$ python -q
>>> import numpy as np
>>> import numpy.linalg as la
>>> np.set_printoptions(precision=2, suppress=True, linewidth=140)
>>> F = np.load("a.npy")
>>> print(F)
[[-0.38  0.11  0.73 -1.56 -0.48  1.7   0.15  1.64 -0.21]
 [-1.09  1.56  0.06 -0.99  0.52 -0.63 -0.94  0.4  -1.64]
 [ 2.45 -0.52 -0.45  0.21 -0.08 -0.05 -0.45 -0.37 -1.46]
 [ 1.1  -0.58  0.58  0.7  -1.95 -0.57 -0.52 -1.12 -0.99]
 [-1.76  0.08 -0.35  1.15 -1.09  0.87 -0.05  1.1   1.13]
 [ 0.96  1.   -0.08 -0.12 -0.26  1.27 -0.58  2.12  0.76]
 [ 0.51 -0.49 -1.12  0.79 -0.55  0.46  0.67  2.16 -1.  ]
 [-2.28 -0.03 -0.78  0.17  0.57 -0.28  1.13 -1.1  -0.54]
 [-0.85 -0.99  0.84  1.11  0.61  0.7   0.42 -0.29  2.06]
 [-0.71  0.86  0.07  0.31  0.92 -1.39  0.01 -2.15 -0.51]
 [-0.66  0.79  0.57  0.17  1.48 -0.91 -0.76  2.    0.09]
 [ 0.41  0.39  1.02 -1.27  1.59 -0.86  1.54  0.48  0.39]
 [-1.28 -0.49  0.64 -0.29 -2.07 -0.31 -1.34  0.68 -0.01]
 [ 0.68  1.56  0.35 -1.34  1.01 -0.5   1.15 -0.04  1.26]
 [-0.18 -1.76  0.3  -1.68 -0.51  0.09 -1.39 -0.03 -0.86]
 [ 0.38  1.82 -1.83  0.7   0.6   0.79  0.53  0.63 -0.18]
 [ 0.18  1.13 -1.31 -0.17  0.82  1.07 -1.2  -1.53  0.62]
 [ 0.66  1.06 -1.71  0.77 -0.56  1.02 -1.11 -1.13  0.19]
 [-0.3   0.98  1.16 -1.2  -1.04 -1.03  1.32  0.64  0.93]
 [ 0.55 -1.93 -2.07  0.01 -0.38  0.47 -0.47  0.3  -0.18]
 [-0.24  1.28 -0.48 -0.78 -0.68 -0.39 -1.71  1.67 -0.41]
 [-1.15 -1.83 -0.97  1.26  0.35  1.18  0.2   0.13  0.48]
 [ 0.74  1.69 -1.51 -0.33  0.44 -0.14 -0.22  1.72 -0.02]
 [ 0.4  -1.52 -1.21  1.53 -0.83  0.1  -1.35 -0.23  0.38]
 [-1.16  0.62  0.23  1.4   1.29 -0.44  0.32 -1.62 -0.83]
 [-0.25  0.65 -1.74  0.67 -0.93  1.21 -1.64 -0.06 -0.19]
 [-0.59 -1.17 -0.84 -0.62  0.43 -1.46  1.32  1.45 -0.2 ]
 [-0.13 -1.17  0.38 -1.7  -0.93 -0.65 -0.81 -1.55 -0.51]
 [ 1.55 -1.61 -0.89 -0.1   0.13 -0.1   0.86 -1.47  0.5 ]]
>>> O, r_ = la.qr(F)
>>> np.trace(O @ O.T)
np.float64(9.0)
>>> O.shape, r_.shape
((29, 9), (9, 9))
>>> print(np.round(O.T @ O, 2) + 0)
[[1. 0. 0. 0. 0. 0. 0. 0. 0.]
 [0. 1. 0. 0. 0. 0. 0. 0. 0.]
 [0. 0. 1. 0. 0. 0. 0. 0. 0.]
 [0. 0. 0. 1. 0. 0. 0. 0. 0.]
 [0. 0. 0. 0. 1. 0. 0. 0. 0.]
 [0. 0. 0. 0. 0. 1. 0. 0. 0.]
 [0. 0. 0. 0. 0. 0. 1. 0. 0.]
 [0. 0. 0. 0. 0. 0. 0. 1. 0.]
 [0. 0. 0. 0. 0. 0. 0. 0. 1.]]
>>> np.allclose(r_.T @ r_, F.T @ F)
True
>>> def softmax(z):
...     e = np.exp(z - z.max(axis=-1, keepdims=True))
...     return e / e.sum(axis=-1, keepdims=True)
... 
>>> softmax(F).sum(axis=1)
array([1., 1., 1., 1., 1., 1., 1., 1., 1., 1., 1., 1., 1., 1., 1., 1., 1., 1., 1., 1., 1., 1., 1., 1., 1., 1., 1., 1., 1.])
>>> softmax(F[18])
array([0.05, 0.17, 0.2 , 0.02, 0.02, 0.02, 0.24, 0.12, 0.16])
>>> softmax(F[18] + -3)
array([0.05, 0.17, 0.2 , 0.02, 0.02, 0.02, 0.24, 0.12, 0.16])
>>> scores = F @ F.T / np.sqrt(9)
>>> softmax(scores)[18] @ F
array([-0.16,  0.61,  0.49, -0.82, -0.2 , -0.51,  0.64,  0.55,  0.47])
>>> print(softmax(scores).round(6).argmax(axis=1))
[ 0  1  2  3  4  5  6  7  8  9 10 11 12 13 14 15 16 17 18 19 20 21 22 23 24 25 26 27 28]
>>> P = F @ la.solve(F.T @ F, F.T)
>>> print(la.matrix_rank(np.eye(29) - P))
20
>>> np.allclose(P @ P, P)
True
>>> print(np.diag(P))
[0.47 0.3  0.32 0.36 0.3  0.23 0.34 0.39 0.34 0.24 0.45 0.21 0.3  0.28 0.35 0.27 0.35 0.24 0.39 0.29 0.27 0.27 0.25 0.29 0.3  0.21 0.43
 0.29 0.28]
>>> round(np.trace(P), 2)
np.float64(9.0)
>>> P @ F[:, 6]
array([ 0.15, -0.94, -0.45, -0.52, -0.05, -0.58,  0.67,  1.13,  0.42,  0.01, -0.76,  1.54, -1.34,  1.15, -1.39,  0.53, -1.2 , -1.11,  1.32,
       -0.47, -1.71,  0.2 , -0.22, -1.35,  0.32, -1.64,  1.32, -0.81,  0.86])
>>> x0 = np.array([0, 7, 5, 8, 6, 0, 6, 9, 1])
>>> target = F @ x0
>>> np.round(la.solve(F.T @ F, F.T @ target), 2) + 0
array([0., 7., 5., 8., 6., 0., 6., 9., 1.])
>>> rng = np.random.default_rng(852)
>>> target = target + 0.3 * rng.normal(size=29)
>>> print(target)
[  4.78   1.98 -12.08 -21.42  11.62  20.23  16.28  -2.28  11.49  -5.82  32.49  21.41 -16.61  15.56 -37.16  21.44 -15.42 -15.23  10.71
 -26.97   0.71  -2.85  18.4  -18.65  10.59 -14.83   6.14 -45.3  -23.79]
>>> b, *_ = la.lstsq(F, target)
>>> [round(float(la.norm(la.solve(F.T @ F + lam * np.eye(9), F.T @ target))), 2) for lam in (0, 1, 10, 100)]
[17.19, 16.52, 12.77, 4.62]
>>> b.round()
array([0., 7., 5., 8., 6., 0., 6., 9., 1.])
>>> b
array([0.01, 6.98, 5.06, 8.1 , 6.06, 0.01, 5.97, 9.06, 0.94])
>>> round(la.norm(target - F @ b), 2)
np.float64(1.97)
>>> K = np.diag(np.array([2, 1, 0, 1, 2]))
>>> print(K)
[[2 0 0 0 0]
 [0 1 0 0 0]
 [0 0 0 0 0]
 [0 0 0 1 0]
 [0 0 0 0 2]]
>>> la.pinv(K)
array([[0.5, 0. , 0. , 0. , 0. ],
       [0. , 1. , 0. , 0. , 0. ],
       [0. , 0. , 0. , 0. , 0. ],
       [0. , 0. , 0. , 1. , 0. ],
       [0. , 0. , 0. , 0. , 0.5]])
>>> K.T @ K
array([[4, 0, 0, 0, 0],
       [0, 1, 0, 0, 0],
       [0, 0, 0, 0, 0],
       [0, 0, 0, 1, 0],
       [0, 0, 0, 0, 4]])
>>> la.norm(K, axis=0)
array([2., 1., 0., 1., 2.])
>>> J = np.loadtxt("sample9.csv", delimiter=",")
>>> J.round(2) + 0
array([[ 3.52, -0.67, -0.61, -2.35, -1.  , -0.44,  0.3 ,  0.36,  2.43, -1.09, -1.42, -0.63,  1.74,  0.84],
       [-0.67,  5.94,  0.37, -2.3 ,  0.45, -0.23,  0.91, -1.  ,  2.37, -0.99,  0.82, -1.25, -0.45,  0.04],
       [-0.61,  0.37,  4.28,  1.11, -0.16,  0.63,  1.41,  2.33, -0.31, -0.77, -0.3 , -0.14,  1.88,  2.11],
       [-2.35, -2.3 ,  1.11,  0.36, -0.27, -0.33,  1.1 , -2.48,  2.63, -0.34,  0.84, -1.15,  1.77, -0.11],
       [-1.  ,  0.45, -0.16, -0.27,  3.61,  0.64,  1.06, -0.78,  0.38, -0.15,  0.09,  1.13,  1.88, -0.34],
       [-0.44, -0.23,  0.63, -0.33,  0.64,  2.95, -0.73,  0.67,  2.11, -1.62, -0.22, -0.39, -2.31,  0.22],
       [ 0.3 ,  0.91,  1.41,  1.1 ,  1.06, -0.73,  5.2 ,  0.67, -1.35,  0.  , -0.56,  2.53, -1.59, -2.  ],
       [ 0.36, -1.  ,  2.33, -2.48, -0.78,  0.67,  0.67,  2.78, -0.87,  1.53,  1.32,  1.72,  0.31, -3.  ],
       [ 2.43,  2.37, -0.31,  2.63,  0.38,  2.11, -1.35, -0.87,  0.51,  2.48, -1.81,  2.42, -0.92, -2.01],
       [-1.09, -0.99, -0.77, -0.34, -0.15, -1.62,  0.  ,  1.53,  2.48,  3.43, -0.59, -1.18, -0.56,  1.21],
       [-1.42,  0.82, -0.3 ,  0.84,  0.09, -0.22, -0.56,  1.32, -1.81, -0.59,  4.66,  1.76, -0.39, -0.08],
       [-0.63, -1.25, -0.14, -1.15,  1.13, -0.39,  2.53,  1.72,  2.42, -1.18,  1.76,  0.86, -2.62,  2.3 ],
       [ 1.74, -0.45,  1.88,  1.77,  1.88, -2.31, -1.59,  0.31, -0.92, -0.56, -0.39, -2.62,  2.09, -0.39],
       [ 0.84,  0.04,  2.11, -0.11, -0.34,  0.22, -2.  , -3.  , -2.01,  1.21, -0.08,  2.3 , -0.39,  2.82]])
>>> U, sigma, vt = la.svd(J)
>>> evecs = vt[:(sigma > 1e-8).sum()]
>>> x0 = J[1] + -1 * J[3] + rng.integers(2) * np.eye(14)[2]
>>> x0
array([ 1.68,  8.25, -0.74, -2.66,  0.72,  0.1 , -0.19,  1.48, -0.26, -0.66, -0.02, -0.1 , -2.22,  0.15])
>>> round(float(la.norm(x0 - evecs.T @ evecs @ x0)), 2)
0.0
>>> la.matrix_rank(np.vstack([J, x0]))
np.int64(13)
>>> np.allclose(evecs.T @ evecs @ x0, x0)
True
>>> np.diag(evecs.T @ evecs)
array([0.9 , 1.  , 1.  , 1.  , 1.  , 0.79, 0.88, 0.98, 0.96, 0.88, 0.88, 0.76, 1.  , 0.98])
